$ ipython --no-banner

In [1]: import numpy as np

In [2]: import numpy.linalg as la

In [3]: np.set_printoptions(precision=2, suppress=True, linewidth=120)

In [4]: feats = np.load("arr.npy")

In [5]: feats
Out[5]: 
array([[ 1.4, -1.4],
       [-0.6, -0.1],
       [ 0.4,  0.1],
       [-0.2,  0.4]])

In [6]: rng = np.random.default_rng(31691)

In [7]: labels = rng.permutation(2)

In [8]: A2 = feats[:, labels] * rng.choice([-1, 1], 2)

In [9]: A2
Out[9]: 
array([[ 1.4,  1.4],
       [ 0.1, -0.6],
       [-0.1,  0.4],
       [-0.4, -0.2]])

In [10]: U, _, VT = la.svd(feats.T @ A2)

In [11]: labels
Out[11]: array([1, 0])

In [12]: np.round(la.lstsq(feats, A2)[0], 2) + 0
Out[12]: 
array([[ 0.,  1.],
       [-1.,  0.]])

In [13]: hat = feats @ la.solve(feats.T @ feats, feats.T)

In [14]: hat
Out[14]: 
array([[ 0.94, -0.05,  0.02, -0.23],
       [-0.05,  0.63, -0.45, -0.17],
       [ 0.02, -0.45,  0.32,  0.12],
       [-0.23, -0.17,  0.12,  0.11]])

In [15]: vec = np.array([1, 2])

In [16]: target = feats @ vec

In [17]: la.solve(feats.T @ feats, feats.T @ target)
Out[17]: array([1., 2.])

In [18]: target
Out[18]: array([-1.4, -0.8,  0.6,  0.6])

In [19]: la.lstsq(feats, target)[0]
Out[19]: array([1., 2.])

In [20]: try:
    ...:     la.solve(feats, target)
    ...: except la.LinAlgError as e:
    ...:     print("failed:", e)
    ...: 
failed: Last 2 dimensions of the array must be square

In [21]: target = target + 0.1 * rng.normal(size=4)

In [22]: target
Out[22]: array([-1.36, -0.81,  0.58,  0.48])

In [23]: b, *_ = la.lstsq(feats, target)

In [24]: [round(float(la.norm(la.solve(feats.T @ feats + lam * np.eye(2), feats.T @ target))), 2) for lam in (0, 1, 10, 100)]
Out[24]: [2.16, 0.74, 0.19, 0.02]

In [25]: np.round(la.norm(target - feats @ b), 2)
Out[25]: np.float64(0.11)

In [26]: b
Out[26]: array([0.98, 1.93])

In [27]: np.round(feats.T @ (target - feats @ b), 2) + 0
Out[27]: array([0., 0.])

In [28]: A = np.load("case3.npy")

In [29]: A
Out[29]: 
array([[-1.,  4.,  0.],
       [ 4., -2.,  4.],
       [ 0.,  4.,  2.]])

In [30]: hat = np.triu(np.array([[8, 5, 0], [8, 1, 1], [9, 8, 6]]), 1) + np.eye(3)

In [31]: A2 = hat @ A @ la.inv(hat)

In [32]: la.matrix_rank(A2)
Out[32]: np.int64(3)

In [33]: np.round(la.det(A2), 2)
Out[33]: np.float64(-12.0)

In [34]: t3 = np.stack([A, 4 * A, A[::-1]])

In [35]: la.matrix_rank(t3)
Out[35]: array([3, 3, 3])

In [36]: la.norm(t3, axis=(1, 2))
Out[36]: array([ 8.54, 34.18,  8.54])

In [37]: (t3 @ A.T).shape
Out[37]: (3, 3, 3)

In [38]: t3.shape
Out[38]: (3, 3, 3)

In [39]: vec = np.array([2, 2, 2])

In [40]: (A @ vec).argmax()
Out[40]: np.int64(1)

In [41]: A @ np.ones(3)
Out[41]: array([3., 6., 6.])

In [42]: A @ (2 * vec)
Out[42]: array([12., 24., 24.])

In [43]: la.norm(A @ vec) <= la.norm(A, 2) * la.norm(vec) + 1e-9
Out[43]: np.True_

In [44]: q = A.astype(float).copy()

In [45]: for j in range(3):
    ...:     q[:, j] -= q[:, :j] @ (q[:, :j].T @ q[:, j])
    ...:     q[:, j] /= la.norm(q[:, j])
    ...: 

In [46]: np.round(q.T @ q, 2) + 0
Out[46]: 
array([[1., 0., 0.],
       [0., 1., 0.],
       [0., 0., 1.]])

In [47]: np.round(q.T @ A, 2) + 0
Out[47]: 
array([[ 4.12, -2.91,  3.88],
       [ 0.  ,  5.25,  2.15],
       [ 0.  ,  0.  ,  0.55]])

In [48]: M = np.loadtxt("x.csv", delimiter=",")

In [49]: M
Out[49]: 
array([[ -5.09, -14.12,   5.4 ,  -7.65,   9.33],
       [ 11.63,  -2.29,  13.45,  -3.87,   7.98],
       [ -4.47,   8.4 ,  -8.97,   6.63,  13.6 ],
       [-15.2 ,  -5.34,  -6.49,  -5.31,   8.36],
       [  3.33, -12.66,  -0.21,  -5.97, -13.89],
       [  5.75,  18.15,   3.57,   4.77,   1.44],
       [  1.86, -14.85,  -6.04, -11.59,  -2.27],
       [  4.83,  -0.44,   9.74,  -9.39,  13.91],
       [ -6.33,   5.93,  15.26,   9.6 ,  -0.13],
       [ -3.69,   0.98,  -3.7 , -10.35, -16.27],
       [  9.59,   1.37,  13.41,  -0.37, -11.24],
       [ 13.59,   5.26,  11.39,   7.61,   0.43],
       [  6.23,  15.03,   8.31,   3.63,  -7.28],
       [ -0.15,  -9.64,  11.33,  -8.16, -10.58],
       [ -4.81,   2.21,  -4.75,   7.75, -17.01],
       [  9.7 ,  -2.44,  10.8 ,   0.25, -13.54],
       [ -1.31,  -5.54, -11.31,   7.66,  13.45],
       [-12.37,   5.85,  -0.3 ,  14.58,  -0.13],
       [-15.41,   4.19,   8.92,   1.6 ,   7.93]])

In [50]: Ac = M - M.mean(axis=0)

In [51]: U, sig, VT = la.svd(Ac, full_matrices=False)

In [52]: sig
Out[52]: array([49.7 , 46.9 , 39.14, 26.96, 20.06])

In [53]: (np.sign(U[:, 0]) == np.sign(U[0, 0])).astype(int)
Out[53]: array([1, 0, 1, 1, 0, 1, 0, 1, 1, 0, 0, 0, 0, 0, 0, 0, 1, 1, 1])

In [54]: np.abs(VT[0]).argmax()
Out[54]: np.int64(4)

In [55]: la.matrix_rank(Ac)
Out[55]: np.int64(5)

In [56]: np.searchsorted(np.cumsum(sig ** 2) / (sig ** 2).sum(), 0.9) + 1
Out[56]: np.int64(4)
